% python3 -q
>>> import numpy as np
>>> np.set_printoptions(precision=2, suppress=True, linewidth=100)
>>> rnd = lambda a: np.round(a, 2) + 0
>>> feats = np.array([[-0.4, 0.2, -1.3, -1.1, -0.4],
...     [1.8, 1.1, -1.4, -0.4, -0.4],
...     [-0.2, -1.7, -1.4, 1.0, 0.7],
...     [-0.2, -0.1, 0.3, 0.0, -0.4],
...     [-2.2, 0.3, -0.7, 0.2, -0.8]])
>>> rng = np.random.default_rng(4057)
>>> feats[3] = feats[2] + 0.1 * rng.normal(size=5)
>>> rnd(feats)
array([[-0.4 ,  0.2 , -1.3 , -1.1 , -0.4 ],
       [ 1.8 ,  1.1 , -1.4 , -0.4 , -0.4 ],
       [-0.2 , -1.7 , -1.4 ,  1.  ,  0.7 ],
       [-0.29, -1.71, -1.33,  0.88,  0.7 ],
       [-2.2 ,  0.3 , -0.7 ,  0.2 , -0.8 ]])
>>> W0 = np.load("arr.npy")
>>> W0
array([[ 1.14,  0.41, -1.4 ],
       [-0.99,  0.35,  0.43],
       [-0.26, -1.04, -1.63],
       [-0.91, -1.38,  1.29],
       [-0.23, -0.64,  0.2 ],
       [-0.56,  1.22, -0.61]])
>>> B = np.c_[W0[:, :2] @ np.array([[2, -2], [-1, -1]]), np.array([1, -5, 0, 4, -3, 1])]
>>> rnd(B)
array([[ 1.87, -2.69,  1.  ],
       [-2.33,  1.63, -5.  ],
       [ 0.52,  1.56,  0.  ],
       [-0.44,  3.2 ,  4.  ],
       [ 0.18,  1.1 , -3.  ],
       [-2.34, -0.1 ,  1.  ]])
>>> print(np.linalg.matrix_rank(B))
3
>>> rnd(np.linalg.norm(B - W0 @ np.linalg.lstsq(W0, B)[0], axis=0))
array([0.  , 0.  , 6.73])
>>> rnd(np.linalg.norm(np.linalg.qr(W0)[0].T @ B, axis=0) ** 2 / ((B ** 2).sum(axis=0) + 1e-12))
array([1.  , 1.  , 0.13])
>>> print(np.linalg.matrix_rank(np.c_[W0, B]))
4
>>> f, r1 = B[2], B[3]
>>> rnd(f @ r1)
np.float64(4.76)
>>> p = (f @ r1) / (f @ f) * f
>>> print(rnd(np.linalg.norm(f + r1) ** 2 + np.linalg.norm(f - r1) ** 2))
58.28
>>> rnd(np.outer(f, r1))
array([[-0.23,  1.66,  2.08],
       [-0.69,  4.99,  6.24],
       [ 0.  ,  0.  ,  0.  ]])
>>> rnd((r1 - p) @ f)
np.float64(0.0)
>>> np.linalg.matrix_rank(np.outer(f, r1))
np.int64(1)
>>> rnd(p)
array([0.92, 2.75, 0.  ])
>>> B = W0 / np.linalg.norm(W0, axis=1, keepdims=True)
>>> C2 = B @ B.T
>>> print((C2 - 2 * np.eye(6)).round(6).argmax(axis=1))
[2 5 0 4 3 1]
>>> rnd(np.linalg.norm(B, axis=1))
array([1., 1., 1., 1., 1., 1.])
>>> rnd(np.degrees(np.arccos(np.clip(C2[0, 2], -1, 1))))
np.float64(64.43)
>>> rnd(C2)
array([[ 1.  , -0.76,  0.43, -0.88, -0.61,  0.26],
       [-0.76,  1.  , -0.36,  0.41,  0.11,  0.43],
       [ 0.43, -0.36,  1.  , -0.11,  0.29, -0.04],
       [-0.88,  0.41, -0.11,  1.  ,  0.91, -0.63],
       [-0.61,  0.11,  0.29,  0.91,  1.  , -0.74],
       [ 0.26,  0.43, -0.04, -0.63, -0.74,  1.  ]])
>>> F = np.load("out1.npy")
>>> F
array([[-2.51,  2.18,  3.57,  1.08],
       [-2.86,  2.02, -2.03,  2.94],
       [ 1.78,  1.15,  1.  ,  4.42],
       [ 0.34,  2.9 ,  0.15,  4.06],
       [ 0.33, -4.02,  0.4 , -2.92],
       [ 2.87,  2.71,  0.48, -3.03],
       [ 1.99, -3.21, -2.81, -1.69],
       [-1.84, -0.65, -0.25,  4.6 ],
       [-0.55, -4.37, -0.39, -2.34],
       [ 0.15,  3.98, -0.34,  3.01],
       [-2.94, -1.9 ,  3.21, -1.57],
       [ 4.37,  1.45, -0.95, -1.69],
       [-2.11,  1.13,  3.88, -2.05],
       [ 0.84,  3.7 ,  1.23, -3.02],
       [ 2.  ,  4.15, -1.88, -0.46],
       [ 0.4 ,  0.32, -4.58, -1.94],
       [-1.01, -3.39,  1.78,  3.05],
       [-3.92, -2.96,  0.76, -0.57],
       [ 1.25,  2.6 , -3.21, -2.53],
       [-0.72, -4.1 , -1.55,  2.3 ],
       [-1.81, -3.18,  2.51, -2.31],
       [-0.7 , -3.83,  3.01,  0.89],
       [-0.44,  2.74,  2.1 , -3.59],
       [ 2.57, -0.18, -3.9 , -1.79],
       [-2.96,  3.01,  0.13, -2.67],
       [ 4.14, -0.38, -1.57, -2.29],
       [-0.14, -2.83,  2.66,  3.14],
       [ 2.55, -3.99, -0.22,  1.59],
       [-0.25,  3.05, -1.35,  3.71],
       [-1.2 ,  2.77,  0.6 ,  3.94],
       [-0.67, -1.01, -3.21, -3.63]])
>>> x0 = np.array([-2, 0, -2, 2])
>>> y = F @ x0
>>> coef, lr = np.zeros(4), 1 / np.linalg.norm(F, 2) ** 2
>>> for i in range(6):
...     coef -= lr * F.T @ (F @ coef - y)
...     if i % 2 == 0: print(i, round(np.linalg.norm(F @ coef - y), 2))
... 
0 18.3
2 8.56
4 4.24
>>> rnd(coef)
array([-1.74, -0.01, -1.78,  2.02])
>>> cen = F - F.mean(axis=0)
>>> left, sig, vt = np.linalg.svd(cen, full_matrices=False)
>>> rnd(cen.mean(axis=0))
array([0., 0., 0., 0.])
>>> print(rnd((sig ** 2).sum() ** 2 / (sig ** 4).sum()))
3.46
>>> print(np.searchsorted(np.cumsum(sig ** 2) / (sig ** 2).sum(), 0.9) + 1)
4
>>> np.linalg.matrix_rank(cen)
np.int64(4)
>>> (np.sign(left[:, 0]) == np.sign(left[0, 0])).astype(int)
array([1, 1, 1, 0, 1, 0, 0, 1, 1, 0, 1, 0, 1, 0, 0, 0, 1, 1, 0, 1, 1, 1, 0, 0, 0, 0, 1, 1, 0, 1, 0])
>>> rnd(vt[0] * np.sign(vt[0, np.abs(vt[0]).argmax()]))
array([ 0.39,  0.71, -0.42, -0.4 ])
>>> data = np.loadtxt("mat.csv", delimiter=",")
>>> rnd(data)
array([[-0.19,  0.8 ,  0.51, -0.25,  0.07],
       [-0.51, -0.41,  0.23, -0.25,  0.68],
       [-0.8 ,  0.  , -0.05,  0.42, -0.43],
       [ 0.  , -0.4 ,  0.44, -0.55, -0.59],
       [-0.26,  0.2 , -0.7 , -0.63, -0.07]])
>>> B = data / np.sqrt((data ** 2).mean(axis=1, keepdims=True))
>>> rnd(B[1])
array([-1.14, -0.91,  0.51, -0.55,  1.52])
>>> print(rnd(np.linalg.norm(B, axis=1)))
[2.24 2.24 2.24 2.24 2.24]
>>> rnd(data - data.mean(axis=1, keepdims=True))
array([[-0.38,  0.61,  0.32, -0.43, -0.12],
       [-0.46, -0.36,  0.28, -0.19,  0.73],
       [-0.63,  0.18,  0.12,  0.59, -0.26],
       [ 0.22, -0.18,  0.66, -0.33, -0.37],
       [ 0.04,  0.49, -0.41, -0.34,  0.23]])
>>> B = np.linalg.inv(data)
>>> rnd(np.linalg.slogdet(data)[0])
np.float64(1.0)
>>> rnd(np.linalg.cond(data))
np.float64(1.0)
>>> rnd(data @ B)
array([[1., 0., 0., 0., 0.],
       [0., 1., 0., 0., 0.],
       [0., 0., 1., 0., 0.],
       [0., 0., 0., 1., 0.],
       [0., 0., 0., 0., 1.]])
>>> rnd(B)
array([[-0.19, -0.51, -0.8 ,  0.  , -0.26],
       [ 0.8 , -0.41,  0.  , -0.4 ,  0.2 ],
       [ 0.51,  0.23, -0.05,  0.44, -0.7 ],
       [-0.25, -0.25,  0.42, -0.55, -0.63],
       [ 0.07,  0.68, -0.43, -0.59, -0.07]])
>>> A = -1 * np.eye(5) + np.ones((5, 5))
>>> A
array([[0., 1., 1., 1., 1.],
       [1., 0., 1., 1., 1.],
       [1., 1., 0., 1., 1.],
       [1., 1., 1., 0., 1.],
       [1., 1., 1., 1., 0.]])
>>> C2 = A.T @ A
>>> np.allclose(C2, C2.T)
True
>>> np.diag(C2)
array([4., 4., 4., 4., 4.])
>>> rnd(np.linalg.svd(A, compute_uv=False) ** 2)
array([16.,  1.,  1.,  1.,  1.])
